$ python3 -q
>>> import numpy as np
>>> from numpy import linalg as LA
>>> np.set_printoptions(precision=3, suppress=True, linewidth=160)
>>> def rnd(a):
...     return np.round(a, 3) + 0
... 
>>> arr = np.load("case12.npy")
>>> arr
array([[ 0, -1, -3],
       [ 5,  4,  2],
       [ 0, -1, -3],
       [ 3,  2,  0]])
>>> other = arr / np.sqrt((arr ** 2).mean(axis=1, keepdims=True))
>>> rnd(LA.norm(other, axis=1))
array([1.732, 1.732, 1.732, 1.732])
>>> rnd(other[1])
array([1.291, 1.033, 0.516])
>>> [round(float(x), 3) for x in LA.svd(arr, compute_uv=False)[:3]]
[7.852, 4.044, 0.0]
>>> A = np.array([[0, 11, 5],
...     [0, 8, 4],
...     [0, 5, 8],
...     [13, 0, 1],
...     [8, 0, 0],
...     [4, 0, 4],
...     [0, 14, 1],
...     [3, 3, 0],
...     [8, 0, 0],
...     [4, 0, 4],
...     [0, 9, 6],
...     [7, 0, 0],
...     [0, 12, 2],
...     [13, 0, 1],
...     [8, 0, 4],
...     [2, 0, 6],
...     [0, 5, 8],
...     [0, 2, 7]])
>>> A
array([[ 0, 11,  5],
       [ 0,  8,  4],
       [ 0,  5,  8],
       [13,  0,  1],
       [ 8,  0,  0],
       [ 4,  0,  4],
       [ 0, 14,  1],
       [ 3,  3,  0],
       [ 8,  0,  0],
       [ 4,  0,  4],
       [ 0,  9,  6],
       [ 7,  0,  0],
       [ 0, 12,  2],
       [13,  0,  1],
       [ 8,  0,  4],
       [ 2,  0,  6],
       [ 0,  5,  8],
       [ 0,  2,  7]])
>>> # rows 4 and 8 are equal
>>> C2 = np.cov(A, rowvar=False)
>>> C2.shape
(3, 3)
>>> rnd(LA.eigvalsh(C2)[::-1])
array([39.204, 10.96 ,  2.457])
>>> np.argwhere(np.triu(np.abs(np.corrcoef(A.T)) > 0.8, 1))
array([], shape=(0, 2), dtype=int64)
>>> rnd(np.polyfit(A[:, 1], A[:, 2], 1))
array([0.097, 3.018])
>>> rnd(np.corrcoef(A.T))
array([[ 1.   , -0.687, -0.613],
       [-0.687,  1.   ,  0.166],
       [-0.613,  0.166,  1.   ]])
>>> u, g = A[3], A[16]
>>> u @ g
np.int64(8)
>>> u @ u
np.int64(170)
>>> p = (u @ g) / (u @ u) * u
>>> rnd(LA.norm(u + g) ** 2 + LA.norm(u - g) ** 2)
np.float64(518.0)
>>> np.outer(u, g)
array([[  0,  65, 104],
       [  0,   0,   0],
       [  0,   5,   8]])
>>> LA.matrix_rank(np.outer(u, g))
np.int64(1)
>>> Xc = (A - A.mean(axis=0)) / A.std(axis=0)
>>> np.argwhere(np.abs(Xc) > 2)
array([[ 3,  0],
       [ 6,  1],
       [13,  0]])
>>> coef = LA.lstsq(np.delete(Xc, 2, axis=1), Xc[:, 2])[0]
>>> rnd(coef)
array([-0.947, -0.485])
>>> W2 = A[[2, 12]].astype(float)
>>> for _ in range(7):
...     idx = LA.norm(A[:, None] - W2, axis=-1).argmin(axis=1)
...     W2 = np.array([A[idx == j].mean(axis=0) for j in range(2)])
... 
>>> idx
array([1, 1, 1, 0, 0, 0, 1, 0, 0, 0, 1, 0, 1, 0, 0, 0, 1, 1])
>>> np.bincount(idx)
array([10,  8])
>>> W2
array([[7.   , 0.3  , 2.   ],
       [0.   , 8.25 , 5.125]])
>>> feats = np.load("m.npy")
>>> feats
array([[ 0, -3,  3],
       [ 0,  0,  0],
       [ 0,  0,  0]])
>>> # rows and columns are dependent
>>> def softmax(z):
...     e = np.exp(z - z.max(axis=-1, keepdims=True))
...     return e / e.sum(axis=-1, keepdims=True)
... 
>>> rnd(softmax(feats[1] + -1))
array([0.333, 0.333, 0.333])
>>> S = feats @ feats.T / np.sqrt(3)
>>> rnd(softmax(S + np.triu(np.full(S.shape, -np.inf), 1)))
array([[1.   , 0.   , 0.   ],
       [0.5  , 0.5  , 0.   ],
       [0.333, 0.333, 0.333]])
>>> rnd(softmax(S))
array([[1.   , 0.   , 0.   ],
       [0.333, 0.333, 0.333],
       [0.333, 0.333, 0.333]])
>>> softmax(S).round(6).argmax(axis=1)
array([0, 0, 0])
>>> w1 = np.array([[3, 1, 3, 0], [2, 3, 0, 2], [2, 1, 0, 1]])
>>> coef = np.array([3, 3, 0, 2])
>>> hid = np.maximum(A @ w1 + coef, 0)
>>> rnd((hid > 0).mean(axis=0))
array([1.   , 1.   , 0.556, 1.   ])
>>> (hid > 0).astype(int)
array([[1, 1, 0, 1],
       [1, 1, 0, 1],
       [1, 1, 0, 1],
       [1, 1, 1, 1],
       [1, 1, 1, 1],
       [1, 1, 1, 1],
       [1, 1, 0, 1],
       [1, 1, 1, 1],
       [1, 1, 1, 1],
       [1, 1, 1, 1],
       [1, 1, 0, 1],
       [1, 1, 1, 1],
       [1, 1, 0, 1],
       [1, 1, 1, 1],
       [1, 1, 1, 1],
       [1, 1, 1, 1],
       [1, 1, 0, 1],
       [1, 1, 0, 1]])
>>> hid
array([[35, 41,  0, 29],
       [27, 31,  0, 22],
       [29, 26,  0, 20],
       [44, 17, 39,  3],
       [27, 11, 24,  2],
       [23, 11, 12,  6],
       [33, 46,  0, 31],
       [18, 15,  9,  8],
       [27, 11, 24,  2],
       [23, 11, 12,  6],
       [33, 36,  0, 26],
       [24, 10, 21,  2],
       [31, 41,  0, 28],
       [44, 17, 39,  3],
       [35, 15, 24,  6],
       [21, 11,  6,  8],
       [29, 26,  0, 20],
       [21, 16,  0, 13]])
>>> W2 = np.array([[1, 1, 5], [2, 1, 0], [0, 5, 1], [3, 1, 0]])
>>> (hid @ W2).round(6).argmax(axis=1)
array([0, 0, 2, 1, 1, 2, 0, 2, 1, 2, 0, 1, 0, 1, 2, 2, 2, 2])
